>>> import numpy as np
>>> np.set_printoptions(precision=2, suppress=True, linewidth=120)
>>> F = np.array([[-1, -1, 1, 1, -2, -1, 2],
...     [1, 2, -1, 3, 1, 1, -3],
...     [3, -3, 0, 3, -3, 1, 2],
...     [1, 1, 3, -2, -2, 3, -3],
...     [0, -2, 0, -2, 0, 0, 1],
...     [-3, -3, 2, 2, -2, 3, 2],
...     [3, -1, -3, -1, -2, -3, 3],
...     [-2, 2, 1, 3, -1, -3, 1],
...     [0, -1, 1, -3, -3, -1, 0],
...     [3, 1, 3, -1, 0, 2, 2]])
>>> F[:, 4] = -2 * F[:, 1]
>>> F
array([[-1, -1,  1,  1,  2, -1,  2],
       [ 1,  2, -1,  3, -4,  1, -3],
       [ 3, -3,  0,  3,  6,  1,  2],
       [ 1,  1,  3, -2, -2,  3, -3],
       [ 0, -2,  0, -2,  4,  0,  1],
       [-3, -3,  2,  2,  6,  3,  2],
       [ 3, -1, -3, -1,  2, -3,  3],
       [-2,  2,  1,  3, -4, -3,  1],
       [ 0, -1,  1, -3,  2, -1,  0],
       [ 3,  1,  3, -1, -2,  2,  2]])
>>> rk = np.linalg.matrix_rank(F)
>>> rk
np.int64(6)
>>> null = np.linalg.svd(F)[2][rk:].T
>>> np.allclose(F @ null, 0)
True
>>> null.shape
(7, 1)
>>> np.round(null[:, 0] / null[np.abs(null[:, 0]).round(6).argmax(), 0], 2) + 0
array([0. , 1. , 0. , 0. , 0.5, 0. , 0. ])
>>> sv = 10 * 0.7 ** np.arange(9)
>>> O, _ = np.linalg.qr(np.array([[0.2, 2.1, -1.5, -0.1, 1.5, -0.9, 3.7, 0.6, -0.7],
...     [0.6, -0.8, 0.5, 1.5, -0.6, -0.1, 0.1, -1.3, 0.1],
...     [0.7, 1.1, -0.1, -1.3, -0.7, -0.1, 0.7, 2.6, 0.8],
...     [-0.7, -1.9, -0.3, 0.0, -0.8, 0.7, -0.4, -0.4, 1.6],
...     [-0.1, 1.4, 1.4, 0.4, 1.9, 0.7, -1.0, 0.5, -1.0],
...     [0.3, 3.7, 0.5, -0.2, -2.3, 0.2, 1.7, 0.2, -1.4],
...     [-2.1, 0.4, 1.5, -0.3, 1.4, -2.2, 0.6, 1.3, 0.9],
...     [-0.6, 0.1, -1.3, -1.5, -0.1, -2.5, 0.9, -0.5, 0.5],
...     [-0.2, -0.2, 0.3, -0.7, 0.8, -1.0, 0.5, 0.4, 0.0]]))
>>> rng = np.random.default_rng(1796)
>>> K = rng.normal(size=(20, 9)) * sv @ O
>>> K
array([[  0.54,  -3.73,  -1.41,   4.18,   4.84,   3.88,  -2.3 ,  -2.  ,  -3.  ],
       [ -3.05,   4.25,   0.37,   4.44,  -2.95,   5.79,  -2.65,   2.84,  -0.31],
       [ -0.19,   4.28,  10.08,   6.61,  -7.01,  -0.59,  -6.57,   0.35,  -1.51],
       [ -3.14,  10.87,  10.43,   1.72,  -8.12,  -1.07,  -8.51,   4.85,   0.09],
       [ -1.82,   0.82,   1.81,   0.49,  -0.73,   0.47,  -4.02,   1.46,  -1.72],
       [  2.53,   2.32,   3.86,  -5.48,  -1.15,  -8.27,   2.23,   1.03,   6.37],
       [  1.35,   4.23,  11.51,   3.62,  -3.54,  -8.34,  -2.76,  -1.68,   3.78],
       [ -1.31,  -4.79,  -3.8 ,  -3.88,  -0.99,   1.21,   3.67,   1.08,  -0.87],
       [ -2.83,   3.6 ,  -1.54,  -4.09,  -0.58,   0.58,  -0.32,   1.8 ,  -0.76],
       [  0.73,  -2.94,   1.46,   1.42,   1.93,  -0.78,  -2.93,   0.26,  -1.6 ],
       [ -2.39,   0.95,  -3.65,   3.36,   0.72,   6.89,  -4.13,   1.59,  -5.11],
       [ -4.91,   7.42,   4.83,  -2.16,  -8.35,   0.82,  -4.29,   5.81,  -2.84],
       [ -2.99,   6.38,   0.42,  -5.1 ,  -8.13,   1.83,   0.56,   4.33,  -0.56],
       [ -1.37,  -0.83,  -7.16,   6.4 ,   5.24,   4.8 ,  -0.07,  -4.84,  -5.46],
       [ -2.57,   2.72,   2.28,   2.63,   0.05,   0.15,  -1.8 ,  -0.47,   1.04],
       [  0.46,   0.09,  -3.6 ,  -0.84,   2.41,   0.04,   0.86,  -0.29,   0.16],
       [  4.16,  -0.61,  -0.45,  -2.42,  -2.31,  -4.18,   5.37,  -0.37,   6.92],
       [  0.69,   1.62,   1.85,  -0.92,   1.41,   0.27,  -4.5 ,   3.84,   0.54],
       [ -0.95,  -1.57, -10.47,  -9.14,   6.27,  -2.19,  10.57,  -1.92,   4.76],
       [  1.31,  -1.34,  -2.52,   3.33,   3.43,   0.71,  -1.62,  -1.64,  -4.21]])
>>> vec = np.array([1, 3, 2, 2, 2, 0, 1, 1, 2])
>>> target = K @ vec
>>> np.round(np.linalg.solve(K.T @ K, K.T @ target), 2) + 0
array([1., 3., 2., 2., 2., 0., 1., 1., 2.])
>>> target = target + 0.05 * rng.normal(size=20)
>>> print(target)
[ -5.69  13.02  22.77  33.9   -2.18  19.97  40.3  -29.95  -4.52  -4.34 -11.44   1.78  -5.78 -10.68  15.28  -2.47  10.81
  10.7  -14.27  -5.87]
>>> c, *_ = np.linalg.lstsq(K, target)
>>> np.round(K.T @ (target - K @ c), 2) + 0
array([0., 0., 0., 0., 0., 0., 0., 0., 0.])
>>> [round(float(np.linalg.norm(np.linalg.solve(K.T @ K + lam * np.eye(9), K.T @ target))), 2) for lam in (0, 1, 10, 100)]
[5.29, 4.82, 4.09, 2.56]
>>> np.round(np.linalg.norm(target - K @ c), 2)
np.float64(0.15)
>>> c.round()
array([ 1.,  3.,  2.,  2.,  2., -0.,  1.,  1.,  2.])
>>> cen = K - K.mean(axis=0)
>>> left, sv, vt = np.linalg.svd(cen, full_matrices=False)
>>> print(vt[0] * np.sign(vt[0, np.abs(vt[0]).argmax()]))
[-0.08  0.39  0.63  0.18 -0.46 -0.09 -0.41  0.19 -0.01]
>>> np.linalg.matrix_rank(cen)
np.int64(9)
>>> print(np.searchsorted(np.cumsum(sv ** 2) / (sv ** 2).sum(), 0.9) + 1)
3
>>> (np.sign(left[:, 0]) == np.sign(left[0, 0])).astype(int)
array([1, 0, 0, 0, 0, 0, 0, 1, 1, 1, 1, 0, 0, 1, 0, 1, 1, 0, 1, 1])
>>> np.round(cen.mean(axis=0), 2) + 0
array([0., 0., 0., 0., 0., 0., 0., 0., 0.])
>>> E = np.loadtxt("w.csv", delimiter=",")
>>> E
array([[  3.,   0.,  -3.,   3.,   2.,  -3.,  -3.,   1.,   0.,  -3.,  -3.,  -2.,  -1.],
       [  6.,   1.,   0.,   3.,   1.,  -3.,  -2.,   4.,   1.,  -4.,  -1.,   0.,  -3.],
       [  4.,  -1.,   1.,   0.,   1.,  -1.,  -4.,   4.,   1.,  -5.,   1.,   0.,  -5.],
       [  6.,  -3.,   4.,   1.,   3.,  -2.,  -4.,   6.,   4.,  -5.,   4.,  -2.,  -4.],
       [  7.,  -5.,   5.,   1.,   1.,   1.,  -5.,   8.,   4.,  -5.,   4.,  -3.,  -7.],
       [  4.,  -2.,   6.,   3.,  -1.,  -2.,  -2.,   7.,   6.,  -5.,   6.,   0.,  -6.],
       [  3.,  -4.,   7.,   3.,  -2.,  -3.,   0.,   9.,   9.,  -2.,   5.,   2.,  -4.],
       [  4.,  -6.,   7.,   3.,  -2.,  -2.,  -3.,  12.,   9.,  -1.,   4.,   1.,  -1.],
       [  4.,  -7.,   5.,   3.,   1.,  -2.,  -3.,  12.,   7.,  -2.,   4.,   4.,  -1.],
       [  7.,  -6.,   8.,   2.,   0.,  -1.,  -1.,  11.,  10.,  -4.,   5.,   5.,  -3.],
       [ 10.,  -6.,   6.,   5.,  -1.,  -4.,  -2.,  12.,  10.,  -1.,   4.,   2.,  -1.],
       [  9.,  -4.,   4.,   8.,   0.,  -4.,   0.,   9.,   9.,  -4.,   6.,  -1.,  -1.],
       [  9.,  -6.,   5.,   6.,   2.,  -1.,  -2.,   7.,   6.,  -3.,   6.,   0.,   2.],
       [  9.,  -9.,   5.,   8.,   5.,  -1.,  -5.,   5.,   6.,  -1.,   4.,   0.,   2.],
       [ 10.,  -6.,   4.,   9.,   3.,   2.,  -2.,   6.,   9.,  -4.,   2.,   0.,   3.],
       [ 12.,  -3.,   6.,  11.,   4.,   3.,  -5.,   9.,   7.,  -6.,   0.,   0.,   1.],
       [ 13.,  -4.,   5.,  11.,   1.,   0.,  -4.,   6.,   4.,  -4.,  -1.,   0.,   0.],
       [ 13.,  -6.,   4.,  10.,   0.,   0.,  -5.,   7.,   5.,  -3.,  -2.,   0.,   2.],
       [ 12.,  -6.,   2.,  12.,   0.,  -1.,  -6.,   6.,   4.,  -2.,   1.,   0.,   2.],
       [ 12.,  -3.,  -1.,  15.,   3.,  -3.,  -9.,   7.,   6.,   0.,  -1.,  -1.,   0.],
       [ 14.,  -1.,   2.,  13.,   3.,  -5., -11.,   6.,   5.,   0.,   0.,   0.,   3.],
       [ 16.,  -1.,  -1.,  11.,   5.,  -7., -10.,   6.,   7.,  -2.,  -3.,  -3.,   4.],
       [ 17.,   0.,   0.,  10.,   3., -10.,  -7.,   8.,   7.,  -1.,  -5.,  -5.,   6.],
       [ 17.,   0.,   1.,   9.,   2., -12.,  -6.,   8.,   7.,   0.,  -6.,  -6.,   7.],
       [ 20.,   3.,   2.,   8.,   4.,  -9.,  -5.,  11.,   6.,   2.,  -7.,  -5.,   7.],
       [ 21.,   2.,  -1.,   6.,   1.,  -7.,  -5.,  12.,   6.,  -1.,  -6.,  -5.,  10.],
       [ 22.,  -1.,  -2.,   6.,   1.,  -5.,  -6.,   9.,   6.,   1.,  -7.,  -6.,   9.],
       [ 24.,  -3.,  -5.,   4.,   2.,  -6.,  -7.,  11.,   7.,  -2.,  -5.,  -8.,   9.],
       [ 23.,  -1.,  -7.,   3.,   4.,  -8.,  -6.,   9.,   6.,   0.,  -5., -10.,  10.],
       [ 22.,  -3.,  -6.,   1.,   5.,  -5.,  -3.,   7.,   6.,  -3.,  -8.,  -8.,  13.],
       [ 24.,  -5.,  -4.,   1.,   2.,  -7.,  -2.,   5.,   3.,  -6.,  -7.,  -8.,  12.],
       [ 21.,  -7.,  -5.,  -1.,   2.,  -5.,   0.,   6.,   3.,  -6.,  -9.,  -6.,  10.],
       [ 21.,  -9.,  -7.,  -3.,   2.,  -7.,   2.,   4.,   6.,  -5.,  -7.,  -7.,   8.],
       [ 24., -11.,  -5.,   0.,   4.,  -4.,  -1.,   4.,   9.,  -6.,  -9.,  -8.,   7.],
       [ 27., -13.,  -5.,   2.,   7.,  -3.,  -1.,   2.,  11.,  -8.,  -6.,  -6.,  10.],
       [ 30., -15.,  -6.,   1.,   6.,  -5.,  -4.,   0.,  10.,  -6.,  -9.,  -9.,  12.],
       [ 29., -12.,  -7.,   3.,   5.,  -5.,  -6.,  -3.,   8.,  -6.,  -8., -10.,  14.],
       [ 26.,  -9.,  -8.,   4.,   4.,  -7.,  -7.,  -2.,   8.,  -9.,  -6.,  -8.,  11.],
       [ 29., -10.,  -7.,   4.,   1.,  -6.,  -8.,  -4.,   8., -10.,  -7.,  -7.,  10.],
       [ 31., -10.,  -9.,   5.,  -2.,  -8.,  -7.,  -2.,   7.,  -9.,  -6., -10.,  13.],
       [ 30., -13.,  -7.,   5.,  -4.,  -6.,  -9.,  -5.,   4.,  -8.,  -6.,  -9.,  12.],
       [ 32., -12.,  -8.,   4.,  -7.,  -5.,  -6.,  -5.,   3.,  -7.,  -4., -10.,  12.],
       [ 29., -13.,  -7.,   1.,  -6.,  -5.,  -3.,  -4.,   3.,  -5.,  -2.,  -9.,  13.],
       [ 26., -11.,  -8.,  -1.,  -3.,  -3.,   0.,  -4.,   5.,  -5.,  -5., -11.,  15.],
       [ 23., -11.,  -8.,   2.,  -1.,  -4.,   1.,  -7.,   6.,  -4.,  -3., -12.,  16.],
       [ 24., -14., -10.,   4.,  -3.,  -5.,   4.,  -6.,   6.,  -6.,  -6., -13.,  19.]])
>>> A2 = np.c_[K[:, :3] @ np.array([[3, 1, 0], [2, 0, 0], [1, 1, 3]]), np.array([-5, -2, -2, -1, -1, -2, -2, 5, -3, 1, -5, 1, 2, -3, 2, -1, -5, -3, 4, 5])]
>>> A2
array([[ -7.24,  -0.86,  -4.23,  -5.  ],
       [ -0.26,  -2.67,   1.12,  -2.  ],
       [ 18.06,   9.89,  30.25,  -2.  ],
       [ 22.76,   7.29,  31.29,  -1.  ],
       [ -2.  ,  -0.01,   5.42,  -1.  ],
       [ 16.09,   6.39,  11.58,  -2.  ],
       [ 24.01,  12.85,  34.52,  -2.  ],
       [-17.3 ,  -5.11, -11.41,   5.  ],
       [ -2.82,  -4.37,  -4.62,  -3.  ],
       [ -2.22,   2.19,   4.37,   1.  ],
       [ -8.92,  -6.04, -10.96,  -5.  ],
       [  4.93,  -0.08,  14.5 ,   1.  ],
       [  4.22,  -2.57,   1.26,   2.  ],
       [-12.94,  -8.53, -21.47,  -3.  ],
       [  0.02,  -0.28,   6.85,   2.  ],
       [ -2.05,  -3.14, -10.79,  -1.  ],
       [ 10.79,   3.7 ,  -1.36,  -5.  ],
       [  7.14,   2.54,   5.54,  -3.  ],
       [-16.47, -11.42, -31.42,   4.  ],
       [ -1.28,  -1.21,  -7.55,   5.  ]])
>>> np.round(np.linalg.norm(A2 - K @ np.linalg.lstsq(K, A2)[0], axis=0), 2) + 0
array([0.  , 0.  , 0.  , 9.29])
>>> A = np.loadtxt("run11.csv", delimiter=",")
>>> A
array([[-2.9,  1. , -1. ,  3. , -3. , -1. , -3. , -3. ,  3. ,  3. ,  2. ,  2. , -3. ],
       [ 2. , -1.9, -3. , -1. , -3. , -3. , -1. , -2. , -3. , -3. ,  1. ,  0. ,  1. ],
       [-3. ,  3. ,  3.1,  2. ,  1. , -1. ,  0. , -1. ,  0. , -3. , -3. , -1. , -2. ],
       [ 2. ,  1. , -3. ,  2.1, -2. ,  3. ,  1. , -1. , -1. ,  0. , -2. ,  1. ,  1. ],
       [ 2. , -1. ,  2. , -2. , -1.9, -3. ,  1. ,  0. , -3. , -3. , -3. ,  2. ,  3. ],
       [-2. , -2. ,  0. ,  0. , -3. ,  1.1, -2. ,  2. ,  3. , -2. ,  0. ,  3. ,  2. ],
       [-3. ,  0. ,  2. ,  1. , -2. ,  1. ,  1.1, -1. ,  2. ,  1. , -2. , -1. ,  0. ],
       [ 0. ,  1. ,  1. , -3. , -2. , -3. ,  0. , -0.9,  2. ,  0. ,  2. ,  3. ,  1. ],
       [-3. , -2. ,  3. ,  2. ,  3. , -3. , -2. ,  3. ,  2.1, -3. ,  3. ,  3. ,  3. ],
       [-3. ,  0. ,  3. ,  0. , -2. , -1. , -2. , -1. , -3. , -0.9,  3. , -2. ,  3. ],
       [ 2. , -3. , -3. ,  2. ,  2. , -1. ,  2. ,  2. ,  0. ,  3. , -1.9, -2. ,  3. ],
       [-1. ,  1. ,  3. ,  3. ,  3. ,  0. ,  2. ,  1. ,  3. , -3. ,  3. , -1.9,  0. ],
       [-3. ,  1. , -1. ,  3. , -3. , -1. , -3. , -3. ,  3. ,  3. ,  2. ,  2. , -2.9]])
>>> hat = K @ np.linalg.solve(K.T @ K, K.T)
>>> np.round(np.linalg.eigvalsh(hat), 2) + 0
array([0., 0., 0., 0., 0., 0., 0., 0., 0., 0., 0., 1., 1., 1., 1., 1., 1., 1., 1., 1.])
>>> round(float(np.trace(hat)), 2)
9.0
>>> print(np.allclose(hat @ hat, hat))
True
>>> def softmax(z):
...     e = np.exp(z - z.max(axis=-1, keepdims=True))
...     return e / e.sum(axis=-1, keepdims=True)
... 
>>> np.round(softmax(10 * A[11]), 2) + 0
array([0. , 0. , 0.2, 0.2, 0.2, 0. , 0. , 0. , 0.2, 0. , 0.2, 0. , 0. ])
>>> np.round(softmax(A[11]), 2) + 0
array([0.  , 0.02, 0.17, 0.17, 0.17, 0.01, 0.06, 0.02, 0.17, 0.  , 0.17, 0.  , 0.01])
>>> att = A @ A.T / np.sqrt(13)
>>> softmax(att).round(6).argmax(axis=1)
array([ 0,  1,  2,  3,  4,  5,  6,  7,  8,  9, 10, 11, 12])
>>> vec = np.array([3, 0, 3, 2, 1, 2, 3, 3, 2, 3, 1, 3, 1])
>>> h = np.maximum(A @ vec, 0)
>>> print(np.maximum(A @ (3 * vec), 0))
[ 0.   0.   0.  15.6  0.  12.6  3.9  6.9 42.6  0.  51.3 54.9  0. ]
>>> np.tanh(A @ vec)
array([-1.  , -1.  , -1.  ,  1.  , -1.  ,  1.  ,  0.86,  0.98,  1.  , -1.  ,  1.  ,  1.  , -1.  ])
>>> np.flatnonzero(h > 1e-9)
array([ 3,  5,  6,  7,  8, 10, 11])
>>> np.maximum(A @ vec, 0) - np.maximum(-A @ vec, 0)
array([ -8.7, -36. , -16.7,   5.2,  -5.9,   4.2,   1.3,   2.3,  14.2, -21.7,  17.1,  18.3,  -8.9])
